% python3 -q
>>> import numpy as np
>>> from numpy import linalg as LA
>>> np.set_printoptions(suppress=True, linewidth=160)
>>> mat = np.load("x.npy")
>>> print(mat)
[[ 0 -1  0  2  2 -1  1  0  0  2]
 [-2 -2  0 -2 -1 -2 -2  0  0 -2]
 [ 0  0 -2  0  0  0  0 -2 -1  0]
 [-1 -2  0  0 -2  0  0  0  0  2]
 [-1 -2  0 -2  1  0  1  0  0  2]
 [ 1  2  0  2  1  0 -2  0  0  2]
 [ 2  1  0  1  1 -1  0  0  0  2]
 [ 0  0 -2  0  0  0  0 -1 -1  0]
 [ 0  0  0  0  0  0  0  1 -2  0]
 [-2  1  0  1  0 -2 -2  0  0  2]]
>>> print((mat != 0).astype(int))
[[0 1 0 1 1 1 1 0 0 1]
 [1 1 0 1 1 1 1 0 0 1]
 [0 0 1 0 0 0 0 1 1 0]
 [1 1 0 0 1 0 0 0 0 1]
 [1 1 0 1 1 0 1 0 0 1]
 [1 1 0 1 1 0 1 0 0 1]
 [1 1 0 1 1 1 0 0 0 1]
 [0 0 1 0 0 0 0 1 1 0]
 [0 0 0 0 0 0 0 1 1 0]
 [1 1 0 1 0 1 1 0 0 1]]
>>> print(round(float(LA.det(mat)), 2))
-8680.0
>>> print(np.round(np.sort(LA.eigvals(mat).real), 2))
[-2.76 -2.76 -2.53 -2.53 -2.38  0.51  1.5   2.21  2.21  2.53]
>>> print((LA.matrix_power((mat != 0) + (mat.T != 0) + np.eye(10), 10) > 0).astype(int))
[[1 1 0 1 1 1 1 0 0 1]
 [1 1 0 1 1 1 1 0 0 1]
 [0 0 1 0 0 0 0 1 1 0]
 [1 1 0 1 1 1 1 0 0 1]
 [1 1 0 1 1 1 1 0 0 1]
 [1 1 0 1 1 1 1 0 0 1]
 [1 1 0 1 1 1 1 0 0 1]
 [0 0 1 0 0 0 0 1 1 0]
 [0 0 1 0 0 0 0 1 1 0]
 [1 1 0 1 1 1 1 0 0 1]]
>>> print(np.flatnonzero(LA.matrix_power((mat != 0) + (mat.T != 0) + np.eye(10), 10)[4]))
[0 1 3 4 5 6 9]
>>> print(mat @ mat)
[[ -5  -5   0  -1  -1  -3   2   0   0  14]
 [  5   4   0  -6  -3  12   9   0   0 -18]
 [  0   0   8   0   0   0   0   5   6   0]
 [  2  11   0   8  -2   1  -3   0   0   2]
 [  3  10   0   3   6   0   0   0   0   6]
 [-15 -11   0  -4  -5  -7  -6   0   0   4]
 [ -9  -8   0   0   1  -8  -1   0   0   8]
 [  0   0   6   0   0   0   0   4   5   0]
 [  0   0  -2   0   0   0   0  -3   3   0]
 [-13  -6   0 -10 -11  -2  -4   0   0  -8]]
>>> print(mat.reshape(2, -1))
[[ 0 -1  0  2  2 -1  1  0  0  2 -2 -2  0 -2 -1 -2 -2  0  0 -2  0  0 -2  0  0  0  0 -2 -1  0 -1 -2  0  0 -2  0  0  0  0  2 -1 -2  0 -2  1  0  1  0  0  2]
 [ 1  2  0  2  1  0 -2  0  0  2  2  1  0  1  1 -1  0  0  0  2  0  0 -2  0  0  0  0 -1 -1  0  0  0  0  0  0  0  0  1 -2  0 -2  1  0  1  0 -2 -2  0  0  2]]
>>> print(mat.ravel(order="F"))
[ 0 -2  0 -1 -1  1  2  0  0 -2 -1 -2  0 -2 -2  2  1  0  0  1  0  0 -2  0  0  0  0 -2  0  0  2 -2  0  0 -2  2  1  0  0  1  2 -1  0 -2  1  1  1  0  0  0 -1 -2  0
  0  0  0 -1  0  0 -2  1 -2  0  0  1 -2  0  0  0 -2  0  0 -2  0  0  0  0 -1  1  0  0  0 -1  0  0  0  0 -1 -2  0  2 -2  0  2  2  2  2  0  0  2]
>>> print(mat.reshape(-1, 2))
[[ 0 -1]
 [ 0  2]
 [ 2 -1]
 [ 1  0]
 [ 0  2]
 [-2 -2]
 [ 0 -2]
 [-1 -2]
 [-2  0]
 [ 0 -2]
 [ 0  0]
 [-2  0]
 [ 0  0]
 [ 0 -2]
 [-1  0]
 [-1 -2]
 [ 0  0]
 [-2  0]
 [ 0  0]
 [ 0  2]
 [-1 -2]
 [ 0 -2]
 [ 1  0]
 [ 1  0]
 [ 0  2]
 [ 1  2]
 [ 0  2]
 [ 1  0]
 [-2  0]
 [ 0  2]
 [ 2  1]
 [ 0  1]
 [ 1 -1]
 [ 0  0]
 [ 0  2]
 [ 0  0]
 [-2  0]
 [ 0  0]
 [ 0 -1]
 [-1  0]
 [ 0  0]
 [ 0  0]
 [ 0  0]
 [ 0  1]
 [-2  0]
 [-2  1]
 [ 0  1]
 [ 0 -2]
 [-2  0]
 [ 0  2]]
>>> T = mat.reshape(10, 2, -1)
>>> print(T.transpose(1, 0, 2))
[[[ 0 -1  0  2  2]
  [-2 -2  0 -2 -1]
  [ 0  0 -2  0  0]
  [-1 -2  0  0 -2]
  [-1 -2  0 -2  1]
  [ 1  2  0  2  1]
  [ 2  1  0  1  1]
  [ 0  0 -2  0  0]
  [ 0  0  0  0  0]
  [-2  1  0  1  0]]

 [[-1  1  0  0  2]
  [-2 -2  0  0 -2]
  [ 0  0 -2 -1  0]
  [ 0  0  0  0  2]
  [ 0  1  0  0  2]
  [ 0 -2  0  0  2]
  [-1  0  0  0  2]
  [ 0  0 -1 -1  0]
  [ 0  0  1 -2  0]
  [-2 -2  0  0  2]]]
>>> print(np.einsum("ihd,jhd->hij", T, T).shape)
(2, 10, 10)
>>> print(T[:, 0])
[[ 0 -1  0  2  2]
 [-2 -2  0 -2 -1]
 [ 0  0 -2  0  0]
 [-1 -2  0  0 -2]
 [-1 -2  0 -2  1]
 [ 1  2  0  2  1]
 [ 2  1  0  1  1]
 [ 0  0 -2  0  0]
 [ 0  0  0  0  0]
 [-2  1  0  1  0]]
>>> print(np.swapaxes(T, 1, 2)[7])
[[ 0  0]
 [ 0  0]
 [-2 -1]
 [ 0 -1]
 [ 0  0]]
>>> print(T.shape)
(10, 2, 5)
>>> print(T.sum(axis=1))
[[-1  0  0  2  4]
 [-4 -4  0 -2 -3]
 [ 0  0 -4 -1  0]
 [-1 -2  0  0  0]
 [-1 -1  0 -2  3]
 [ 1  0  0  2  3]
 [ 1  1  0  1  3]
 [ 0  0 -3 -1  0]
 [ 0  0  1 -2  0]
 [-4 -1  0  1  2]]
